$ python -q
>>> import numpy as np
>>> np.set_printoptions(precision=3, suppress=True, linewidth=120)
>>> F = np.array([[0, 2, -1, -1], [-2, -1, 2, -2], [-1, -1, -2, 1], [-1, 1, -2, 0]])
>>> F[:, 1] = 2 * F[:, 0]
>>> F
array([[ 0,  0, -1, -1],
       [-2, -4,  2, -2],
       [-1, -2, -2,  1],
       [-1, -2, -2,  0]])
>>> np.round(np.linalg.eigvals(F), 3) + 0
array([-4.813+0.j  ,  0.   +0.j  , -0.594+1.39j, -0.594-1.39j])
>>> np.round(np.poly(F), 3) + 0
array([ 1.,  6.,  8., 11.,  0.])
>>> np.kron(np.eye(2, dtype=int), F)
array([[ 0,  0, -1, -1,  0,  0,  0,  0],
       [-2, -4,  2, -2,  0,  0,  0,  0],
       [-1, -2, -2,  1,  0,  0,  0,  0],
       [-1, -2, -2,  0,  0,  0,  0,  0],
       [ 0,  0,  0,  0,  0,  0, -1, -1],
       [ 0,  0,  0,  0, -2, -4,  2, -2],
       [ 0,  0,  0,  0, -1, -2, -2,  1],
       [ 0,  0,  0,  0, -1, -2, -2,  0]])
>>> print(np.einsum("ii->", F))
-6
>>> np.linalg.cond(F) > 100
np.True_
>>> np.argsort(-np.linalg.norm(F, axis=0).round(6), kind="stable")[:3]
array([1, 2, 0])
>>> np.linalg.matrix_rank(F, rtol=0.1)
np.int64(3)
>>> rng = np.random.default_rng(583)
>>> idx = rng.permutation(4)
>>> idx
array([1, 2, 3, 0])
>>> other = F[idx][:, idx]
>>> round(np.linalg.det(other), 3), np.round(np.linalg.det(F[idx]), 3)
(np.float64(0.0), np.float64(0.0))
>>> print(other)
[[-4  2 -2 -2]
 [-2 -2  1 -1]
 [-2 -2  0 -1]
 [ 0 -1 -1  0]]
>>> np.trace(other)
np.int64(-6)
>>> np.allclose(other, F)
False
>>> th = np.radians(45)
>>> r_ = np.eye(4)
>>> r_[3, 3] = r_[2, 2] = np.cos(th)
>>> r_[3, 2], r_[2, 3] = -np.sin(th), np.sin(th)
>>> r_
array([[ 1.   ,  0.   ,  0.   ,  0.   ],
       [ 0.   ,  1.   ,  0.   ,  0.   ],
       [ 0.   ,  0.   ,  0.707,  0.707],
       [ 0.   ,  0.   , -0.707,  0.707]])
>>> other = F @ r_.T
>>> np.allclose(F @ F.T, other @ other.T)
True
>>> np.round(np.linalg.det(r_), 3), round(np.trace(r_), 3)
(np.float64(1.0), np.float64(3.414))
>>> np.round(np.linalg.svd(F, compute_uv=False), 3) + 0, np.round(np.linalg.svd(other, compute_uv=False), 3) + 0
(array([5.642, 3.882, 1.447, 0.   ]), array([5.642, 3.882, 1.447, 0.   ]))
>>> np.abs(other - F).max(axis=0)
array([0.   , 0.   , 2.   , 1.414])
>>> m1 = np.array([[0, 5, 5, 0, 1, 1, 1],
...     [1, 0, 5, 5, 0, 1, 1],
...     [1, 1, 0, 5, 5, 0, 1],
...     [1, 1, 1, 0, 5, 5, 0],
...     [0, 1, 1, 1, 0, 5, 5],
...     [5, 0, 1, 1, 1, 0, 5],
...     [5, 5, 0, 1, 1, 1, 0]])
>>> vec = np.array([-1, -2, -1, -3, -1, 3, 1])
>>> m1 @ vec
array([-12, -17, -22,   6,  14,  -5, -16])
>>> m1 * vec
array([[  0, -10,  -5,   0,  -1,   3,   1],
       [ -1,   0,  -5, -15,   0,   3,   1],
       [ -1,  -2,   0, -15,  -5,   0,   1],
       [ -1,  -2,  -1,   0,  -5,  15,   0],
       [  0,  -2,  -1,  -3,   0,  15,   5],
       [ -5,   0,  -1,  -3,  -1,   0,   5],
       [ -5, -10,   0,  -3,  -1,   3,   0]])
>>> np.sign((m1 @ vec).round(6))
array([-1, -1, -1,  1,  1, -1, -1])
>>> np.linalg.norm(m1 @ vec) <= np.linalg.norm(m1, 2) * np.linalg.norm(vec) + 1e-9
np.True_
>>> m1 @ np.eye(7)[1]
array([5., 0., 1., 1., 1., 0., 5.])
>>> (m1 * vec).sum(axis=1)
array([-12, -17, -22,   6,  14,  -5, -16])
